In [1]: import numpy as np

In [2]: np.set_printoptions(precision=2, suppress=True, linewidth=200, sign=" ")

In [3]: m1 = np.load("arr.npy")

In [4]: m1
Out[4]: 
array([[ -5,  -2,  -5,  -3,   2],
       [ -2,   2,  -6,  -2,   6],
       [ -1,   7,  -9,  -4,  10],
       [ -5,   6,  -6,  -2,  10],
       [  0,   4, -11,   2,  15],
       [  0,   1, -12,   4,  12],
       [ -1,  -2, -10,   1,   9],
       [ -1,   3,  -9,   3,  14],
       [  0,   4,  -4,   7,  13],
       [ -3,   6,  -8,   5,   8],
       [ -3,   6, -13,   6,   5],
       [ -7,   8, -15,   3,   2],
       [-11,   8, -12,   6,  -1],
       [-16,   7, -15,   3,  -4],
       [-18,   7, -10,   6,  -2],
       [-18,   9,  -6,   9,  -1]])

In [5]: x0 = np.array([-1, 2, -3, 0, -2])

In [6]: y = m1 @ x0

In [7]: np.round(np.linalg.lstsq(m1, y)[0], 2) + 0
Out[7]: array([-1.,  2., -3.,  0., -2.])

In [8]: rng = np.random.default_rng(56071)

In [9]: y = y + 0.02 * rng.normal(size=16)

In [10]: y
Out[10]: array([12.03, 11.98, 21.99, 15.03, 11.02, 13.97,  8.98,  5.96, -6.02, 22.99, 43.99, 63.99, 65.03, 83.01, 66.  , 56.02])

In [11]: c, *_ = np.linalg.lstsq(m1, y)

In [12]: round(float(np.linalg.norm(y - m1 @ c)), 2)
Out[12]: 0.07

In [13]: c.round(2) + 0
Out[13]: array([-1.,  2., -3.,  0., -2.])

In [14]: gram = np.cov(m1, rowvar=False)

In [15]: np.linalg.eigvalsh(gram)[::-1]
Out[15]: array([ 82.28,  15.43,  11.26,   6.74,   2.81])

In [16]: np.median(m1, axis=0)
Out[16]: array([-3. ,  6. , -9.5,  3. ,  7. ])

In [17]: np.polyfit(m1[:, 3], m1[:, 0], 1)
Out[17]: array([-0.71, -3.73])

In [18]: gram.shape
Out[18]: (5, 5)

In [19]: np.corrcoef(m1.T)
Out[19]: 
array([[ 1.  , -0.57,  0.19, -0.42,  0.88],
       [-0.57,  1.  , -0.3 ,  0.44, -0.42],
       [ 0.19, -0.3 ,  1.  , -0.19,  0.29],
       [-0.42,  0.44, -0.19,  1.  , -0.25],
       [ 0.88, -0.42,  0.29, -0.25,  1.  ]])

In [20]: round(np.corrcoef(m1[:, 3], m1[:, 0])[0, 1], 2)
Out[20]: np.float64(-0.42)

In [21]: Q, V = np.linalg.qr(m1[:, :2])[0], np.linalg.qr(m1[:, 2:])[0]

In [22]: sv = np.linalg.svd(Q.T @ V, compute_uv=False)

In [23]: np.degrees(np.arccos(sv.clip(0, 1)))
Out[23]: array([ 27.34,  51.06])

In [24]: mat = np.array([[0.0, -2.2, 0.6, -0.7, -0.1, -0.9, 1.6, -0.8],
    ...:     [0.6, -0.2, 1.4, 0.1, -1.0, 0.1, -0.9, 0.7],
    ...:     [-1.0, 0.1, -0.8, 1.1, 0.2, -0.9, 0.0, 0.5],
    ...:     [1.4, 0.2, -0.1, -0.4, 1.5, 0.2, -0.5, -0.2],
    ...:     [0.1, -0.2, 0.9, 0.0, 1.5, -0.3, 0.4, 1.5],
    ...:     [0.7, 0.1, 0.2, -0.8, -0.5, 0.4, -0.3, 0.5]])

In [25]: mat[:, 5] *= 5

In [26]: mat
Out[26]: 
array([[ 0. , -2.2,  0.6, -0.7, -0.1, -4.5,  1.6, -0.8],
       [ 0.6, -0.2,  1.4,  0.1, -1. ,  0.5, -0.9,  0.7],
       [-1. ,  0.1, -0.8,  1.1,  0.2, -4.5,  0. ,  0.5],
       [ 1.4,  0.2, -0.1, -0.4,  1.5,  1. , -0.5, -0.2],
       [ 0.1, -0.2,  0.9,  0. ,  1.5, -1.5,  0.4,  1.5],
       [ 0.7,  0.1,  0.2, -0.8, -0.5,  2. , -0.3,  0.5]])

In [27]: r0, r1 = mat[4], mat[1]

In [28]: r0 @ r0
Out[28]: np.float64(7.77)

In [29]: pr = (r0 @ r1) / (r0 @ r0) * r0

In [30]: round(float(np.linalg.norm(r0 + r1) ** 2 + np.linalg.norm(r0 - r1) ** 2), 2)
Out[30]: 25.38

In [31]: round((r1 - pr) @ r0, 2)
Out[31]: np.float64(-0.0)

In [32]: pr.round(2) + 0
Out[32]: array([ 0.  ,  0.01, -0.02,  0.  , -0.04,  0.04, -0.01, -0.04])

In [33]: np.linalg.matrix_rank(np.outer(r0, r1))
Out[33]: np.int64(1)
